>>> import numpy as np
>>> from numpy import linalg as LA
>>> np.set_printoptions(precision=2, suppress=True, linewidth=120, legacy="1.25")
>>> tidy = lambda a: np.round(a, 2) + 0
>>> B = np.array([[-1, -1, -1, 3, 3, -1],
...     [0, -1, 0, -1, -3, 1],
...     [2, -3, -3, -1, 1, 2],
...     [-3, 1, -3, 2, -1, -3],
...     [-2, 2, -2, 0, 1, -3],
...     [-1, 1, 2, -2, -3, 3]])
>>> J = np.triu(B, 1)
>>> J
array([[ 0, -1, -1,  3,  3, -1],
       [ 0,  0,  0, -1, -3,  1],
       [ 0,  0,  0, -1,  1,  2],
       [ 0,  0,  0,  0, -1, -3],
       [ 0,  0,  0,  0,  0, -3],
       [ 0,  0,  0,  0,  0,  0]])
>>> # column 2 repeats column 1
>>> left, sigma, Vh = LA.svd(J)
>>> np.argmax(sigma[:-1] / (sigma[1:] + 1e-6)) + 1
4
>>> tidy(sigma)
array([5.62, 4.7 , 1.76, 0.51, 0.  , 0.  ])
>>> B = left[:, :4] @ np.diag(sigma[:4]) @ Vh[:4]
>>> LA.matrix_rank(J, rtol=0.05)
4
>>> tidy(B)
array([[ 0., -1., -1.,  3.,  3., -1.],
       [ 0.,  0.,  0., -1., -3.,  1.],
       [ 0.,  0.,  0., -1.,  1.,  2.],
       [ 0.,  0.,  0.,  0., -1., -3.],
       [ 0.,  0.,  0.,  0.,  0., -3.],
       [ 0.,  0.,  0.,  0.,  0.,  0.]])
>>> LA.matrix_rank(B)
4
>>> tidy(LA.norm(J - B) / LA.norm(J))
0.0
>>> tidy(LA.norm(J - B, 2)), tidy(sigma[4])
(0.0, 0.0)
>>> B = np.array([[3, -2, 1], [2, 3, -1], [2, 2, 1], [2, 2, 0], [0, 0, -3], [0, 1, -3]])
>>> np.einsum("ij->j", J)
array([ 0, -1, -1,  1,  0, -4])
>>> LA.matrix_rank(np.vstack([J, B.T]))
6
>>> B.T @ J.T
array([[ 2, -2, -2,  0,  0,  0],
       [ 0, -1,  0, -3, -3,  0],
       [-6,  6, -9, 12,  9,  0]])
>>> np.einsum("ik,kj->ji", J, B)
array([[ 2, -2, -2,  0,  0,  0],
       [ 0, -1,  0, -3, -3,  0],
       [-6,  6, -9, 12,  9,  0]])
>>> LA.matrix_rank(J @ B)
3
>>> np.vstack([J, B.T]).shape
(9, 6)
>>> LA.norm(J, axis=1).argmax()
0
>>> tidy(LA.norm(J, "nuc"))
12.59
>>> tidy(LA.norm(J, axis=1))
array([4.58, 3.32, 2.45, 3.16, 3.  , 0.  ])
>>> tidy(LA.norm(J) ** 2 / LA.norm(J, 2) ** 2)
1.81
>>> tidy(J @ LA.pinv(J) @ J)
array([[ 0., -1., -1.,  3.,  3., -1.],
       [ 0.,  0.,  0., -1., -3.,  1.],
       [ 0.,  0.,  0., -1.,  1.,  2.],
       [ 0.,  0.,  0.,  0., -1., -3.],
       [ 0.,  0.,  0.,  0.,  0., -3.],
       [ 0.,  0.,  0.,  0.,  0.,  0.]])
>>> np.abs(np.diag(LA.qr(J)[1])) > 1e-9
array([False, False, False, False, False, False])
